% python3 -q
>>> import numpy as np
>>> np.set_printoptions(precision=2, suppress=True, linewidth=140)
>>> rng = np.random.default_rng(17362)
>>> J = np.triu(rng.random((8, 8)) < 0.3, 1).astype(int)
>>> J = J + J.T
>>> J
array([[0, 0, 0, 0, 0, 0, 0, 1],
       [0, 0, 1, 1, 0, 1, 0, 0],
       [0, 1, 0, 1, 0, 1, 0, 1],
       [0, 1, 1, 0, 0, 0, 1, 0],
       [0, 0, 0, 0, 0, 0, 0, 0],
       [0, 1, 1, 0, 0, 0, 1, 0],
       [0, 0, 0, 1, 0, 1, 0, 0],
       [1, 0, 1, 0, 0, 0, 0, 0]])
>>> # 2 groups of indices that never mix
>>> Uu, sig, vt = np.linalg.svd(J)
>>> V = vt[:(sig > 1e-8).sum()]
>>> x0 = J[2] + 5 * J[5] + rng.integers(2) * np.eye(8)[6]
>>> x0
array([0., 6., 5., 1., 0., 1., 6., 1.])
>>> np.round(np.diag(V.T @ V), 2) + 0
array([1. , 1. , 1. , 0.5, 0. , 0.5, 1. , 1. ])
>>> round(np.linalg.norm(x0 - V.T @ V @ x0), 2)
np.float64(0.0)
>>> np.round(V.T @ V, 2) + 0
array([[1. , 0. , 0. , 0. , 0. , 0. , 0. , 0. ],
       [0. , 1. , 0. , 0. , 0. , 0. , 0. , 0. ],
       [0. , 0. , 1. , 0. , 0. , 0. , 0. , 0. ],
       [0. , 0. , 0. , 0.5, 0. , 0.5, 0. , 0. ],
       [0. , 0. , 0. , 0. , 0. , 0. , 0. , 0. ],
       [0. , 0. , 0. , 0.5, 0. , 0.5, 0. , 0. ],
       [0. , 0. , 0. , 0. , 0. , 0. , 1. , 0. ],
       [0. , 0. , 0. , 0. , 0. , 0. , 0. , 1. ]])
>>> print(np.linalg.matrix_rank(J, rtol=0.1))
5
>>> [round(float(x), 2) for x in np.linalg.svd(J, compute_uv=False)[:3]]
[2.96, 2.26, 1.54]
>>> round(np.linalg.norm(J, 2) / np.linalg.norm(J), 2)
np.float64(0.7)
>>> np.linalg.cond(J) > 100
np.True_
>>> round(np.trace(np.linalg.pinv(J) @ J), 2)
np.float64(6.0)
>>> np.allclose(J[:-1].T @ np.linalg.lstsq(J[:-1].T, J[-1])[0], J[-1])
False
>>> np.linalg.lstsq(J[:-1].T, J[-1])[2]
np.int32(5)
>>> round(np.linalg.eigvalsh(J).min(), 2)
np.float64(-2.26)
>>> [round(float(np.linalg.det(J[:i, :i])), 2) + 0 for i in range(1, 9)]
[0.0, 0.0, 0.0, 0.0, 0.0, 0.0, 0.0, 0.0]
>>> np.all(np.linalg.eigvalsh(J) > 0)
np.False_
>>> try:
...     np.linalg.cholesky(J)
... except np.linalg.LinAlgError as e:
...     print(repr(e))
... 
LinAlgError('Matrix is not positive definite')
>>> Y = np.array([[3, -9, -1, -9, 9, 7, 1, 7],
...     [1, 1, -4, 3, -2, 9, 1, -8],
...     [-6, -7, -4, -3, 4, -4, -1, 0],
...     [1, 7, -4, 9, 0, 1, -2, 3],
...     [0, -3, 8, 3, -2, -8, -7, 8],
...     [9, -5, -3, -7, 7, -2, -2, 8],
...     [-2, -1, 3, 9, 4, -8, -8, 0],
...     [-9, -9, -7, -5, -1, 0, -3, -3]])
>>> W0 = np.triu(Y)
>>> W0
array([[ 3, -9, -1, -9,  9,  7,  1,  7],
       [ 0,  1, -4,  3, -2,  9,  1, -8],
       [ 0,  0, -4, -3,  4, -4, -1,  0],
       [ 0,  0,  0,  9,  0,  1, -2,  3],
       [ 0,  0,  0,  0, -2, -8, -7,  8],
       [ 0,  0,  0,  0,  0, -2, -2,  8],
       [ 0,  0,  0,  0,  0,  0, -8,  0],
       [ 0,  0,  0,  0,  0,  0,  0, -3]])
>>> # triangular
>>> Uu, sig, vt = np.linalg.svd(W0)
>>> print(np.argmax(sig[:-1] / (sig[1:] + 1e-6)) + 1)
7
>>> Y = Uu[:, :7] @ np.diag(sig[:7]) @ vt[:7]
>>> Y.round(2) + 0
array([[ 3.  , -9.  , -1.  , -9.  ,  9.  ,  7.  ,  1.  ,  7.  ],
       [ 0.  ,  1.  , -4.  ,  3.  , -2.  ,  9.  ,  1.  , -8.  ],
       [ 0.  ,  0.  , -4.  , -3.  ,  4.  , -4.  , -1.  ,  0.  ],
       [ 0.  ,  0.  ,  0.  ,  9.  ,  0.  ,  1.  , -2.  ,  3.  ],
       [ 0.  ,  0.  ,  0.  ,  0.  , -2.  , -8.  , -7.  ,  8.  ],
       [ 0.  ,  0.  ,  0.  ,  0.  ,  0.  , -2.  , -2.  ,  8.  ],
       [ 0.  ,  0.  ,  0.  ,  0.  ,  0.  ,  0.  , -8.  ,  0.  ],
       [-0.01,  0.  ,  0.  ,  0.  ,  0.  ,  0.  ,  0.  , -3.  ]])
>>> print(round(np.linalg.norm(W0 - Y) / np.linalg.norm(W0), 2))
0.0
>>> round(np.linalg.norm(W0 - Y, 2), 2), round(sig[7], 2)
(np.float64(0.01), np.float64(0.01))
>>> np.linalg.matrix_rank(Y)
np.int64(7)
